>>> import numpy as np
>>> import numpy.linalg as la
>>> np.set_printoptions(suppress=True, linewidth=140)
>>> def rnd(a):
...     return np.round(a, 1) + 0
... 
>>> data = np.loadtxt("x.csv", delimiter=",")
>>> data
array([[ 0.,  0.,  0.],
       [-1.,  1.,  0.],
       [ 0.,  0.,  0.],
       [ 0.,  0.,  0.]])
>>> rnd(la.norm(data, 2) / la.norm(data))
np.float64(1.0)
>>> [round(float(x), 1) for x in la.svd(data, compute_uv=False)[:3]]
[1.4, 0.0, 0.0]
>>> mat = np.load("layer5.npy")
>>> mat
array([[0., 0., 0., 5.],
       [0., 0., 0., 0.],
       [0., 0., 0., 0.],
       [5., 0., 0., 0.]])
>>> # splits into 3 blocks
>>> rank = la.matrix_rank(mat)
>>> rank
np.int64(2)
>>> ns = la.svd(mat)[2][rank:].T
>>> ns @ ns.T
array([[0., 0., 0., 0.],
       [0., 1., 0., 0.],
       [0., 0., 1., 0.],
       [0., 0., 0., 0.]])
>>> mat @ ns
array([[0., 0.],
       [0., 0.],
       [0., 0.],
       [0., 0.]])
>>> [int(la.matrix_rank(np.delete(mat, i, axis=0))) for i in range(4)]
[1, 2, 2, 1]
>>> ns.shape
(4, 2)
>>> [int(la.matrix_rank(mat[:, :j + 1])) for j in range(4)]
[1, 1, 1, 2]
>>> left, sig, Vh = la.svd(mat)
>>> np.argmax(sig[:-1] / (sig[1:] + 1e-6)) + 1
np.int64(2)
>>> A2 = left[:, :2] @ np.diag(sig[:2]) @ Vh[:2]
>>> la.matrix_rank(A2)
np.int64(2)
>>> rnd(la.norm(mat - A2, 2)), sig[2]
(np.float64(0.0), np.float64(0.0))
>>> np.abs(mat - A2).max()
np.float64(0.0)
>>> evals, evecs = la.eigh(mat)
>>> x = np.array([-4, -2, 0, -3])
>>> rnd(evecs * np.abs(evals) @ evecs.T)
array([[5., 0., 0., 0.],
       [0., 0., 0., 0.],
       [0., 0., 0., 0.],
       [0., 0., 0., 5.]])
>>> rnd(evecs * np.maximum(evals, 0) @ evecs.T)
array([[2.5, 0. , 0. , 2.5],
       [0. , 0. , 0. , 0. ],
       [0. , 0. , 0. , 0. ],
       [2.5, 0. , 0. , 2.5]])
>>> np.abs(mat).sum(axis=1).max(), np.abs(evals).max()
(np.float64(5.0), np.float64(5.0))
>>> left, sig, Vh = la.svd(mat)
>>> evecs = Vh[:(sig > 1e-8).sum()]
>>> rng = np.random.default_rng(65897)
>>> x = mat[0] + 5 * mat[1] + rng.integers(2) * np.eye(4)[0]
>>> x
array([0., 0., 0., 5.])
>>> la.matrix_rank(np.vstack([mat, x]))
np.int64(2)
>>> evecs.T @ evecs
array([[1., 0., 0., 0.],
       [0., 0., 0., 0.],
       [0., 0., 0., 0.],
       [0., 0., 0., 1.]])
>>> np.diag(evecs.T @ evecs)
array([1., 0., 0., 1.])
>>> np.allclose(evecs.T @ evecs @ x, x)
True
>>> rnd(la.norm(x - evecs.T @ evecs @ x))
np.float64(0.0)
>>> A = np.loadtxt("test9.csv", delimiter=",")
>>> rnd(A)
array([[0. , 0. , 0. ],
       [0. , 0.5, 0.5],
       [0. , 0.5, 0.5]])
>>> # rank 1
>>> la.matrix_rank(A, rtol=0.1)
np.int64(1)
>>> A2 = np.array([[-8, 4], [-3, -3]])
>>> Z = np.kron(A2, A)
>>> rnd(Z)
array([[ 0. ,  0.3,  0.3,  0. , -0.2, -0.2],
       [ 0.3, -4. , -4. , -0.2,  2. ,  2. ],
       [ 0.3, -4. , -4. , -0.2,  2. ,  2. ],
       [ 0. ,  0.1,  0.1,  0. ,  0.1,  0.1],
       [ 0.1, -1.5, -1.5,  0.1, -1.5, -1.5],
       [ 0.1, -1.5, -1.5,  0.1, -1.5, -1.5]])
>>> rnd(la.norm(Z, 2)), rnd(la.norm(A2, 2) * la.norm(A, 2))
(np.float64(9.1), np.float64(9.1))
>>> A2 = A + rng.integers(-2, 3, (3, 1)) @ rng.integers(-2, 3, (1, 3))
>>> rnd(A2)
array([[0. , 0. , 0. ],
       [0. , 0.5, 0.5],
       [2. , 2.5, 4.5]])
>>> la.matrix_rank(A2 - A, tol=1e-8)
np.int64(1)
>>> F = np.loadtxt("w.csv", delimiter=",")
>>> F
array([[5., 1., 0., 0.],
       [0., 5., 1., 0.],
       [0., 0., 5., 1.],
       [0., 0., 0., 5.]])
>>> # triangular: eigenvalues sit on the diagonal
>>> rnd(la.det(2 * F)), rnd(la.det(F))
(np.float64(10000.0), np.float64(625.0))
>>> np.poly(F)
array([   1.,  -20.,  150., -500.,  625.])
>>> rnd(la.eigvals(F).sum().real)
np.float64(20.0)
>>> np.einsum("ij,ji->", F, F)
np.float64(100.0)
>>> np.kron(np.eye(2, dtype=int), F)
array([[5., 1., 0., 0., 0., 0., 0., 0.],
       [0., 5., 1., 0., 0., 0., 0., 0.],
       [0., 0., 5., 1., 0., 0., 0., 0.],
       [0., 0., 0., 5., 0., 0., 0., 0.],
       [0., 0., 0., 0., 5., 1., 0., 0.],
       [0., 0., 0., 0., 0., 5., 1., 0.],
       [0., 0., 0., 0., 0., 0., 5., 1.],
       [0., 0., 0., 0., 0., 0., 0., 5.]])
>>> r0 = np.array([2, 0, -1, -2])
>>> A2 = F + np.outer(r0, np.eye(4)[0])
>>> la.matrix_rank(A2 - F)
np.int64(1)
>>> evals, evecs = la.eig(F)
>>> rnd(np.sort(la.eigvals(la.inv(F))))
array([0.2, 0.2, 0.2, 0.2])
>>> F @ evecs[:, 0] - evals[0] * evecs[:, 0]
array([0., 0., 0., 0.])
>>> m1 = np.load("dump.npy")
>>> m1
array([[0., 9., 5., 8.],
       [9., 0., 0., 0.],
       [5., 0., 0., 0.],
       [8., 0., 0., 0.]])
>>> # equal to its transpose
>>> evals, evecs = la.eigh(m1)
>>> rnd(np.abs(evecs[:, -1]))
array([0.7, 0.5, 0.3, 0.4])
>>> np.unique(evals.round(6) + 0, return_counts=True)[1]
array([1, 2, 1])
>>> rnd(la.eigvalsh(m1 @ m1))
array([  0.,   0., 170., 170.])
>>> (evals > 1e-8).sum(), (evals < -1e-8).sum()
(np.int64(1), np.int64(1))
>>> np.abs(evecs[:, -1]).round(6).argmax()
np.int64(0)
>>> arr = np.array([[0, 1], [0, 0], [0, 0]])
>>> arr
array([[0, 1],
       [0, 0],
       [0, 0]])
>>> # row 0 dominates
>>> theta = np.radians(30)
>>> r_ = np.eye(2)
>>> r_[1, 1] = r_[0, 0] = np.cos(theta)
>>> r_[1, 0], r_[0, 1] = -np.sin(theta), np.sin(theta)
>>> rnd(r_)
array([[ 0.9,  0.5],
       [-0.5,  0.9]])
>>> A2 = arr @ r_.T
>>> rnd(np.abs(A2 - arr).max(axis=0))
array([0.5, 0.1])
>>> rnd(A2)
array([[0.5, 0.9],
       [0. , 0. ],
       [0. , 0. ]])
>>> rnd(la.svd(arr, compute_uv=False)), rnd(la.svd(A2, compute_uv=False))
(array([1., 0.]), array([1., 0.]))
>>> rnd(la.pinv(arr))
array([[0., 0., 0.],
       [1., 0., 0.]])
>>> arr @ arr.T
array([[1, 0, 0],
       [0, 0, 0],
       [0, 0, 0]])
>>> rnd(la.norm(arr, axis=0))
array([0., 1.])
>>> arr.T @ arr
array([[0, 0],
       [0, 1]])
>>> rank = la.matrix_rank(arr)
>>> rank
np.int64(1)
>>> ns = la.svd(arr)[2][rank:].T
>>> np.allclose(arr @ ns, 0)
True
>>> [int(la.matrix_rank(arr[:i])) for i in range(1, len(arr) + 1)]
[1, 1, 1]
>>> arr @ ns
array([[0.],
       [0.],
       [0.]])
>>> ns @ ns.T
array([[1., 0.],
       [0., 0.]])
>>> [int(la.matrix_rank(np.delete(arr, i, axis=0))) for i in range(3)]
[0, 1, 1]
